$ python -q
>>> import numpy as np
>>> np.set_printoptions(suppress=True, linewidth=160)
>>> u = np.array([3, 0, 3, 1])
>>> M = -3 * np.eye(4) + np.outer(u, u)
>>> print(M)
[[ 6.  0.  9.  3.]
 [ 0. -3.  0.  0.]
 [ 9.  0.  6.  3.]
 [ 3.  0.  3. -2.]]
>>> P = np.triu(np.array([[2, 2, 3, 3], [3, 0, 3, 1], [3, 0, 3, 1], [0, 1, 2, 1]]), 1) + np.eye(4)
>>> other = P @ M @ np.linalg.inv(P)
>>> print(np.linalg.matrix_rank(other))
4
>>> print(np.trace(other), np.trace(M))
7.0 7.0
>>> print(np.round(np.poly(other), 3))
[   1.   -7. -117. -405. -432.]
>>> x = np.array([-2, 2, 2, 0])
>>> target = M @ x
>>> b, lr = np.zeros(4), 1 / np.linalg.norm(M, 2) ** 2
>>> for i in range(8):
...     b -= lr * M.T @ (M @ b - target)
...     if i % 2 == 0: print(i, round(np.linalg.norm(M @ b - target), 3))
... 
0 10.027
2 9.334
4 8.69
6 8.089
>>> print(b.round(3) + 0)
[-0.498  0.498  0.498  0.   ]
>>> print(np.round(np.linalg.cond(M), 3))
5.333
>>> evals, evecs = np.linalg.eigh(M)
>>> print(evals.round(3))
[-3. -3. -3. 16.]
>>> print(np.round(evecs.T @ M @ evecs, 3) + 0)
[[-3.  0.  0.  0.]
 [ 0. -3.  0.  0.]
 [ 0.  0. -3.  0.]
 [ 0.  0.  0. 16.]]
>>> print(np.round(np.linalg.eigvalsh(M @ M), 3))
[  9.   9.   9. 256.]
>>> print(np.round(evecs.T @ evecs, 3) + 0)
[[1. 0. 0. 0.]
 [0. 1. 0. 0.]
 [0. 0. 1. 0.]
 [0. 0. 0. 1.]]
>>> print(np.unique(evals.round(6) + 0, return_counts=True)[1])
[3 1]
>>> rng = np.random.default_rng(1056)
>>> other = M + rng.integers(-2, 3, (4, 1)) @ rng.integers(-2, 3, (1, 4))
>>> print(other)
[[ 5.  0.  7.  3.]
 [-2. -3. -4.  0.]
 [11.  0. 10.  3.]
 [ 5.  0.  7. -2.]]
>>> print(np.round(np.linalg.svd(other - M, compute_uv=False), 3) + 0)
[8.062 0.    0.    0.   ]
>>> print(np.abs(other - M).sum(axis=1))
[3. 6. 6. 6.]
>>> W0 = np.load("run1.npy")
>>> print(W0)
[[-1.  0.  0. -2. -2.]
 [ 0. -1. -2.  0.  0.]
 [ 0. -2. -1.  0.  0.]
 [-2.  0.  0. -1. -2.]
 [-2.  0.  0. -2. -1.]]
>>> print(round(float(np.linalg.det(W0)), 3))
15.0
>>> print((np.linalg.matrix_power((W0 != 0) + (W0.T != 0) + np.eye(5), 5) > 0).astype(int))
[[1 0 0 1 1]
 [0 1 1 0 0]
 [0 1 1 0 0]
 [1 0 0 1 1]
 [1 0 0 1 1]]
>>> print((W0 != 0).astype(int))
[[1 0 0 1 1]
 [0 1 1 0 0]
 [0 1 1 0 0]
 [1 0 0 1 1]
 [1 0 0 1 1]]
